>>> import numpy as np
>>> from numpy import linalg as LA
>>> np.set_printoptions(precision=1, suppress=True, linewidth=200, floatmode="fixed")
>>> A = np.load("mat.npy")
>>> A
array([[-3,  0,  0],
       [ 0, -3,  0],
       [ 0,  0,  2]])
>>> # equal to its transpose
>>> ev, evecs = LA.eigh(A)
>>> vec = np.array([2, 2, 1])
>>> LA.eigvalsh(A[1:, 1:])
array([-3.0,  2.0])
>>> np.abs(A).sum(axis=1).max(), np.abs(ev).max()
(np.int64(3), np.float64(3.0))
>>> evecs * np.abs(ev) @ evecs.T
array([[3.0, 0.0, 0.0],
       [0.0, 3.0, 0.0],
       [0.0, 0.0, 2.0]])
>>> try:
...     LA.cholesky(A)
... except LA.LinAlgError as e:
...     print("failed:", e)
... 
failed: Matrix is not positive definite
>>> round(LA.eigvalsh(A).min(), 1)
np.float64(-3.0)
>>> A[:, 0] @ A[:, 2]
np.int64(0)
>>> A @ A.T
array([[9, 0, 0],
       [0, 9, 0],
       [0, 0, 4]])
>>> LA.svd(A, compute_uv=False)
array([3.0, 3.0, 2.0])
>>> ev, evecs = LA.eig(A)
>>> ev
array([-3.0, -3.0,  2.0])
>>> np.sort(LA.eigvals(A @ A))
array([4.0, 9.0, 9.0])
>>> proj = np.triu(np.array([[2, 1, 0], [3, 2, 2], [0, 2, 3]]), 1) + np.eye(3)
>>> A2 = proj @ A @ LA.inv(proj)
>>> A2
array([[-3.0,  0.0,  0.0],
       [ 0.0, -3.0, 10.0],
       [ 0.0,  0.0,  2.0]])
>>> np.trace(A2), np.trace(A)
(np.float64(-4.0), np.int64(-4))
>>> LA.matrix_rank(A2)
np.int64(3)
